>>> import numpy as np
>>> np.set_printoptions(precision=2, suppress=True, linewidth=140)
>>> Y = np.array([[0]])
>>> basis = np.array([[0, -2, 3], [-2, 3, 0], [1, 3, 1]])
>>> M = np.block([[Y, np.array([[3, 2, 3]])], [np.zeros((3, 1)), basis]])
>>> M
array([[ 0.,  3.,  2.,  3.],
       [ 0.,  0., -2.,  3.],
       [ 0., -2.,  3.,  0.],
       [ 0.,  1.,  3.,  1.]])
>>> Uu, sv, VT = np.linalg.svd(M)
>>> vecs = VT[:(sv > 1e-8).sum()]
>>> rng = np.random.default_rng(6289)
>>> vec = M[0] + -1 * M[3] + rng.integers(2) * np.eye(4)[3]
>>> vec
array([ 0.,  2., -1.,  3.])
>>> np.linalg.matrix_rank(np.vstack([M, vec]))
np.int64(3)
>>> print(np.diag(vecs.T @ vecs))
[0. 1. 1. 1.]
>>> round(np.linalg.norm(vec - vecs.T @ vecs @ vec), 2)
np.float64(0.0)
>>> np.diff(M, axis=0)
array([[ 0., -3., -4.,  0.],
       [ 0., -2.,  5., -3.],
       [ 0.,  3.,  0.,  1.]])
>>> M.sum(axis=0)
array([0., 2., 6., 7.])
>>> print(M.sum(axis=1))
[8. 1. 1. 5.]
>>> round(float(np.linalg.norm(M)), 2)
7.68
>>> Uu, sv, VT = np.linalg.svd(M)
>>> np.argmax(sv[:-1] / (sv[1:] + 1e-6)) + 1
np.int64(3)
>>> sv
array([5.54, 4.71, 2.49, 0.  ])
>>> Y = Uu[:, :3] @ np.diag(sv[:3]) @ VT[:3]
>>> round(float(np.linalg.norm(M - Y) / np.linalg.norm(M)), 2)
0.0
>>> np.linalg.matrix_rank(Y)
np.int64(3)
>>> Y.round(2) + 0
array([[ 0.,  3.,  2.,  3.],
       [ 0.,  0., -2.,  3.],
       [ 0., -2.,  3.,  0.],
       [ 0.,  1.,  3.,  1.]])
>>> labels = rng.permutation(4)
>>> labels
array([2, 1, 3, 0])
>>> Y = M[labels][:, labels]
>>> np.allclose(Y, M)
False
>>> round(np.linalg.det(Y), 2), round(float(np.linalg.det(M[labels])), 2)
(np.float64(0.0), 0.0)
>>> vec = np.array([-4, 5, 3, -5])
>>> np.einsum("ij,j->i", M, vec)
array([  6., -21.,  -1.,   9.])
>>> (M @ vec).argmax()
np.int64(3)
>>> labels = rng.integers(0, 3, 4)
>>> arr = np.array([[3, 4, 5, 2], [3, 1, 4, 1], [5, 2, 5, 5], [4, 5, 5, 2]]) * (labels[:, None] == labels)
>>> print(arr)
[[3 0 5 0]
 [0 1 0 0]
 [5 0 5 0]
 [0 0 0 2]]
>>> O = arr.astype(float).copy()
>>> for j in range(4):
...     O[:, j] -= O[:, :j] @ (O[:, :j].T @ O[:, j])
...     O[:, j] /= np.linalg.norm(O[:, j])
... 
>>> print(O)
[[ 0.51  0.    0.86  0.  ]
 [ 0.    1.    0.    0.  ]
 [ 0.86  0.   -0.51  0.  ]
 [ 0.    0.    0.    1.  ]]
>>> np.round(O.T @ arr, 2) + 0
array([[5.83, 0.  , 6.86, 0.  ],
       [0.  , 1.  , 0.  , 0.  ],
       [0.  , 0.  , 1.71, 0.  ],
       [0.  , 0.  , 0.  , 2.  ]])
>>> np.round(O.T @ O, 2) + 0
array([[1., 0., 0., 0.],
       [0., 1., 0., 0.],
       [0., 0., 1., 0.],
       [0., 0., 0., 1.]])
>>> vec = np.array([0, 2, 2, 1])
>>> rhs = arr @ vec
>>> rhs
array([10,  2, 10,  2])
>>> print(np.linalg.solve(arr, arr[:, 1]))
[0. 1. 0. 0.]
>>> evals, vecs = np.linalg.eigh(arr)
>>> vec = np.array([-3, 2, 0, -4])
>>> print(vecs * np.maximum(evals, 0) @ vecs.T)
[[3.66 0.   4.46 0.  ]
 [0.   1.   0.   0.  ]
 [4.46 0.   5.44 0.  ]
 [0.   0.   0.   2.  ]]
>>> np.linalg.eigvalsh(arr[1:, 1:])
array([1., 2., 5.])
>>> round(float(vec @ arr @ vec / (vec @ vec)), 2), np.round(evals[0], 2), round(float(evals[-1]), 2)
(2.17, np.float64(-1.1), 9.1)
>>> np.abs(arr).sum(axis=1).max(), round(np.abs(evals).max(), 2)
(np.int64(10), np.float64(9.1))
>>> vecs * np.abs(evals) @ vecs.T
array([[4.31, 0.  , 3.92, 0.  ],
       [0.  , 1.  , 0.  , 0.  ],
       [3.92, 0.  , 5.88, 0.  ],
       [0.  , 0.  , 0.  , 2.  ]])
>>> Y = np.linalg.inv(arr)
>>> np.linalg.det(arr) * Y
array([[ 10.,  -0., -10.,  -0.],
       [ -0., -20.,  -0.,  -0.],
       [-10.,  -0.,   6.,  -0.],
       [ -0.,  -0.,  -0., -10.]])
>>> np.allclose(Y, arr.T)
False
>>> np.round(np.linalg.cond(arr), 2)
np.float64(9.1)
>>> np.round(np.linalg.slogdet(arr)[0], 2)
np.float64(-1.0)
>>> (np.abs(Y) > 1e-9).astype(int)
array([[1, 0, 1, 0],
       [0, 1, 0, 0],
       [1, 0, 1, 0],
       [0, 0, 0, 1]])
>>> mat = np.load("dump.npy")
>>> mat
array([[ 0.5 , -1.2 , -2.2 , -0.1 ],
       [ 1.5 , -0.7 ,  0.5 ,  0.  ],
       [-0.2 ,  0.1 ,  0.9 , -0.8 ],
       [ 0.5 , -0.7 , -0.2 , -1.  ],
       [ 0.3 ,  0.  ,  2.4 ,  0.2 ],
       [ 1.5 ,  0.2 , -0.5 , -1.1 ],
       [ 0.6 , -1.21, -2.09, -0.06],
       [-0.5 , -0.3 ,  1.2 , -2.4 ],
       [ 0.2 , -0.7 ,  1.7 , -0.2 ]])
>>> t3 = np.stack([mat, 2 * mat, mat[::-1]])
>>> print(np.linalg.norm(t3, axis=(1, 2)))
[ 6.3  12.59  6.3 ]
>>> np.einsum("bij,cij->bc", t3, t3)
array([[ 39.65,  79.29,  -0.08],
       [ 79.29, 158.58,  -0.16],
       [ -0.08,  -0.16,  39.65]])
>>> proj = mat @ np.linalg.solve(mat.T @ mat, mat.T)
>>> np.allclose(proj @ proj, proj)
True
>>> np.trace(proj)
np.float64(4.0)
>>> np.diag(proj)
array([0.42, 0.49, 0.1 , 0.18, 0.4 , 0.81, 0.4 , 0.78, 0.41])
>>> np.linalg.matrix_rank(np.eye(9) - proj)
np.int64(5)
>>> Y = np.c_[mat[:, :2] @ np.array([[7, 3], [6, 1]]), np.array([1, 2, -1, 2, 1, -2, 0, -1, 0])]
>>> Y
array([[-3.7 ,  0.3 ,  1.  ],
       [ 6.3 ,  3.8 ,  2.  ],
       [-0.8 , -0.5 , -1.  ],
       [-0.7 ,  0.8 ,  2.  ],
       [ 2.1 ,  0.9 ,  1.  ],
       [11.7 ,  4.7 , -2.  ],
       [-3.06,  0.59,  0.  ],
       [-5.3 , -1.8 , -1.  ],
       [-2.8 , -0.1 ,  0.  ]])
>>> np.linalg.matrix_rank(Y)
np.int64(3)
>>> np.round(np.linalg.norm(Y - mat @ np.linalg.lstsq(mat, Y)[0], axis=0), 2) + 0
array([0.  , 0.  , 2.79])
>>> np.linalg.matrix_rank(np.c_[mat, Y])
np.int64(5)
>>> np.linalg.norm(np.linalg.qr(mat)[0].T @ Y, axis=0) ** 2 / ((Y ** 2).sum(axis=0) + 1e-12)
array([1.  , 1.  , 0.52])
>>> vec = np.array([-1, 5, -2])
>>> h = np.maximum(Y @ vec, 0)
>>> Y.T @ h
array([203.11, 112.37,  -9.5 ])
>>> h
array([ 3.2 ,  8.7 ,  0.3 ,  0.7 ,  0.4 , 15.8 ,  6.01,  0.  ,  2.3 ])
>>> np.maximum(Y @ (3 * vec), 0)
array([ 9.6 , 26.1 ,  0.9 ,  2.1 ,  1.2 , 47.4 , 18.03,  0.  ,  6.9 ])
>>> print(np.tanh(Y @ vec))
[ 1.    1.    0.29  0.6   0.38  1.    1.   -0.94  0.98]
>>> K = np.load("case8.npy")
>>> K
array([[0, 0, 1, 2],
       [0, 0, 2, 0],
       [0, 0, 1, 2],
       [0, 0, 2, 0]])
>>> round(np.linalg.norm(K, 2) / np.linalg.norm(K), 2)
np.float64(0.85)
>>> np.argsort(-np.linalg.norm(K, axis=0).round(6), kind="stable")[:3]
array([2, 3, 0])
>>> def softmax(z):
...     e = np.exp(z - z.max(axis=-1, keepdims=True))
...     return e / e.sum(axis=-1, keepdims=True)
... 
>>> np.round(softmax(10 * K[2]), 2) + 0
array([0., 0., 0., 1.])
>>> print(softmax(K).sum(axis=1))
[1. 1. 1. 1.]
>>> softmax(K[2] + 2)
array([0.08, 0.08, 0.22, 0.61])
>>> S = K @ K.T / np.sqrt(4)
>>> softmax(S + np.triu(np.full(S.shape, -np.inf), 1))
array([[1.  , 0.  , 0.  , 0.  ],
       [0.27, 0.73, 0.  , 0.  ],
       [0.45, 0.1 , 0.45, 0.  ],
       [0.13, 0.37, 0.13, 0.37]])
>>> softmax(S)[2] @ K
array([0.  , 0.  , 1.18, 1.64])
>>> (K - K.T) / 2
array([[ 0. ,  0. ,  0.5,  1. ],
       [ 0. ,  0. ,  1. ,  0. ],
       [-0.5, -1. ,  0. ,  0. ],
       [-1. ,  0. ,  0. ,  0. ]])
>>> np.allclose(K @ K.T, K.T @ K)
False
>>> np.trace(K)
np.int64(1)
>>> (K + K.T) / 2
array([[0. , 0. , 0.5, 1. ],
       [0. , 0. , 1. , 0. ],
       [0.5, 1. , 1. , 2. ],
       [1. , 0. , 2. , 0. ]])
>>> W0 = np.load("m.npy")
>>> W0
array([[ 1.  , -0.02,  0.03,  0.01, -0.03,  0.03,  0.03],
       [-0.02,  0.84,  0.26,  0.12, -0.26,  0.23,  0.29],
       [ 0.03,  0.26,  0.57, -0.2 ,  0.43, -0.38, -0.49],
       [ 0.01,  0.12, -0.2 ,  0.91,  0.2 , -0.18, -0.23],
       [-0.03, -0.26,  0.43,  0.2 ,  0.57,  0.38,  0.49],
       [ 0.03,  0.23, -0.38, -0.18,  0.38,  0.67, -0.43],
       [ 0.03,  0.29, -0.49, -0.23,  0.49, -0.43,  0.44]])
>>> Y = np.linalg.inv(W0)
>>> np.round(W0 @ Y, 2) + 0
array([[1., 0., 0., 0., 0., 0., 0.],
       [0., 1., 0., 0., 0., 0., 0.],
       [0., 0., 1., 0., 0., 0., 0.],
       [0., 0., 0., 1., 0., 0., 0.],
       [0., 0., 0., 0., 1., 0., 0.],
       [0., 0., 0., 0., 0., 1., 0.],
       [0., 0., 0., 0., 0., 0., 1.]])
>>> np.linalg.det(W0) * Y
array([[-1.  ,  0.02, -0.03, -0.01,  0.03, -0.03, -0.03],
       [ 0.02, -0.84, -0.26, -0.12,  0.26, -0.23, -0.29],
       [-0.03, -0.26, -0.57,  0.2 , -0.43,  0.38,  0.49],
       [-0.01, -0.12,  0.2 , -0.91, -0.2 ,  0.18,  0.23],
       [ 0.03,  0.26, -0.43, -0.2 , -0.57, -0.38, -0.49],
       [-0.03, -0.23,  0.38,  0.18, -0.38, -0.67,  0.43],
       [-0.03, -0.29,  0.49,  0.23, -0.49,  0.43, -0.44]])
>>> np.round(np.linalg.cond(W0), 2)
np.float64(1.0)
>>> Y
array([[ 1.  , -0.02,  0.03,  0.01, -0.03,  0.03,  0.03],
       [-0.02,  0.84,  0.26,  0.12, -0.26,  0.23,  0.29],
       [ 0.03,  0.26,  0.57, -0.2 ,  0.43, -0.38, -0.49],
       [ 0.01,  0.12, -0.2 ,  0.91,  0.2 , -0.18, -0.23],
       [-0.03, -0.26,  0.43,  0.2 ,  0.57,  0.38,  0.49],
       [ 0.03,  0.23, -0.38, -0.18,  0.38,  0.67, -0.43],
       [ 0.03,  0.29, -0.49, -0.23,  0.49, -0.43,  0.44]])
>>> (np.abs(Y) > 1e-9).astype(int)
array([[1, 1, 1, 1, 1, 1, 1],
       [1, 1, 1, 1, 1, 1, 1],
       [1, 1, 1, 1, 1, 1, 1],
       [1, 1, 1, 1, 1, 1, 1],
       [1, 1, 1, 1, 1, 1, 1],
       [1, 1, 1, 1, 1, 1, 1],
       [1, 1, 1, 1, 1, 1, 1]])
>>> round(np.linalg.det(W0) * np.linalg.det(Y), 2)
np.float64(1.0)
>>> print([round(float(np.linalg.det(Y[:i, :i])), 2) + 0 for i in range(1, 8)])
[1.0, 0.84, 0.41, 0.31, -0.12, -0.44, -1.0]
>>> print(np.round(np.linalg.eigvalsh(Y).min(), 2))
-1.0
>>> E = np.load("out9.npy")
>>> E
array([[0, 0, 0, 0],
       [0, 0, 0, 0],
       [0, 0, 0, 1],
       [0, 0, 1, 0]])
>>> np.all(np.linalg.eigvalsh(E) > 0)
np.False_
>>> [round(float(np.linalg.det(E[:i, :i])), 2) + 0 for i in range(1, 5)]
[0.0, 0.0, 0.0, 0.0]
>>> vec = np.array([8, 1, 6, 6])
>>> E @ np.eye(4)[1]
array([0., 0., 0., 0.])
>>> np.linalg.norm(E @ vec) <= np.linalg.norm(E, 2) * np.linalg.norm(vec) + 1e-9
np.True_
>>> E @ np.ones(4)
array([0., 0., 1., 1.])
>>> np.einsum("ij,j->i", E, vec)
array([0, 0, 6, 6])
>>> print(E @ (2 * vec))
[ 0  0 12 12]
>>> np.linalg.matrix_rank(E, rtol=0.1)
np.int64(2)
>>> [round(float(x), 2) for x in np.linalg.svd(E, compute_uv=False)[:3]]
[1.0, 1.0, 0.0]
>>> Uu, sv, VT = np.linalg.svd(E)
>>> vecs = VT[:(sv > 1e-8).sum()]
>>> vec = E[3] + 5 * E[0] + rng.integers(2) * np.eye(4)[0]
>>> vec
array([0., 0., 1., 0.])
>>> np.linalg.matrix_rank(np.vstack([E, vec]))
np.int64(2)
>>> np.allclose(vecs.T @ vecs @ vec, vec)
True
>>> np.diag(vecs.T @ vecs)
array([0., 0., 1., 1.])
>>> feats = np.array([[0, 0, 0, 0, 0, 0, 0, 1],
...     [0, 0, 0, 0, 0, 0, 1, 0],
...     [1, 0, 0, 0, 0, 0, 0, 0],
...     [0, 1, 0, 0, 0, 0, 0, 0],
...     [0, 0, 1, 0, 0, 0, 0, 0],
...     [0, 0, 0, 1, 0, 0, 0, 0],
...     [0, 0, 0, 0, 1, 0, 0, 0],
...     [0, 0, 0, 0, 0, 1, 0, 0]])
>>> round(np.linalg.norm(feats, 1), 2), round(float(np.linalg.norm(feats, np.inf)), 2)
(np.float64(1.0), 1.0)
>>> labels = rng.permutation(8)
>>> labels
array([1, 4, 5, 2, 7, 3, 6, 0])
>>> Y = feats[labels][:, labels]
>>> round(float(np.linalg.det(Y)), 2), round(np.linalg.det(feats[labels]), 2)
(-1.0, np.float64(1.0))
>>> np.sort(np.abs(np.linalg.eigvals(Y)))
array([1., 1., 1., 1., 1., 1., 1., 1.])
>>> np.trace(Y)
np.int64(0)
>>> print(np.allclose(Y, feats))
False
>>> print(np.diag(Y))
[0 0 0 0 0 0 0 0]
>>> np.sort(np.abs(np.linalg.eigvals(feats)))[::-1]
array([1., 1., 1., 1., 1., 1., 1., 1.])
>>> feats @ np.ones(8)
array([1., 1., 1., 1., 1., 1., 1., 1.])
>>> feats.sum(axis=1)
array([1, 1, 1, 1, 1, 1, 1, 1])
>>> np.linalg.matrix_power(feats, 100)
array([[0, 1, 0, 0, 0, 0, 0, 0],
       [1, 0, 0, 0, 0, 0, 0, 0],
       [0, 0, 0, 1, 0, 0, 0, 0],
       [0, 0, 1, 0, 0, 0, 0, 0],
       [0, 0, 0, 0, 0, 1, 0, 0],
       [0, 0, 0, 0, 1, 0, 0, 0],
       [0, 0, 0, 0, 0, 0, 0, 1],
       [0, 0, 0, 0, 0, 0, 1, 0]])
>>> pr = np.eye(8)[3]
>>> for _ in range(3):
...     pr = pr @ feats
...     print(pr.round(2))
... 
[0. 1. 0. 0. 0. 0. 0. 0.]
[0. 0. 0. 0. 0. 0. 1. 0.]
[0. 0. 0. 0. 1. 0. 0. 0.]
>>> Y = np.array([[-5, -4, 6, 1, -9, 3, 2, 6, 1, 6],
...     [2, 5, -5, -3, 7, -4, -1, -1, -3, -6],
...     [9, 7, 7, 8, -3, 6, 1, -4, 8, -2],
...     [5, 4, 2, 3, -2, -6, -3, 1, -4, -1],
...     [3, 2, -1, -4, -7, -9, -7, 6, -3, -7],
...     [-8, 3, 8, 0, 8, -1, 7, -1, -8, 3],
...     [6, -6, 6, -9, 2, -2, 9, -8, 1, 2],
...     [1, -9, -7, 5, -7, 2, 1, -1, 2, -5],
...     [4, -6, -2, -7, 7, 4, -9, -6, 6, -9],
...     [-6, 7, 8, -5, -8, 8, 4, 3, 9, 8]])
>>> data = np.triu(Y)
>>> data
array([[-5, -4,  6,  1, -9,  3,  2,  6,  1,  6],
       [ 0,  5, -5, -3,  7, -4, -1, -1, -3, -6],
       [ 0,  0,  7,  8, -3,  6,  1, -4,  8, -2],
       [ 0,  0,  0,  3, -2, -6, -3,  1, -4, -1],
       [ 0,  0,  0,  0, -7, -9, -7,  6, -3, -7],
       [ 0,  0,  0,  0,  0, -1,  7, -1, -8,  3],
       [ 0,  0,  0,  0,  0,  0,  9, -8,  1,  2],
       [ 0,  0,  0,  0,  0,  0,  0, -1,  2, -5],
       [ 0,  0,  0,  0,  0,  0,  0,  0,  6, -9],
       [ 0,  0,  0,  0,  0,  0,  0,  0,  0,  8]])
>>> W = np.array([[-3, 5],
...     [2, -3],
...     [-4, 4],
...     [1, -5],
...     [-2, 1],
...     [0, 1],
...     [2, -3],
...     [-5, -2],
...     [-2, -2],
...     [-2, 3]])
>>> c = np.array([-3, -1])
>>> H = np.maximum(data @ W + c, 0)
>>> np.linalg.matrix_rank(H)
np.int64(2)
>>> (H > 0).astype(int)
array([[0, 0],
       [1, 0],
       [0, 0],
       [1, 0],
       [0, 0],
       [1, 1],
       [1, 0],
       [1, 0],
       [1, 0],
       [0, 1]])
>>> (H > 0).mean(axis=0)
array([0.6, 0.2])
>>> basis = np.array([[-3, 3], [3, 2]])
>>> H @ basis
array([[   0,    0],
       [ -93,   93],
       [   0,    0],
       [  -9,    9],
       [   0,    0],
       [ -66,   86],
       [-147,  147],
       [ -24,   24],
       [  -9,    9],
       [  69,   46]])
>>> (H @ basis).round(6).argmax(axis=1)
array([0, 1, 0, 1, 0, 1, 1, 1, 1, 0])
>>> W @ basis
array([[ 24,   1],
       [-15,   0],
       [ 24,  -4],
       [-18,  -7],
       [  9,  -4],
       [  3,   2],
       [-15,   0],
       [  9, -19],
       [  0, -10],
       [ 15,   0]])
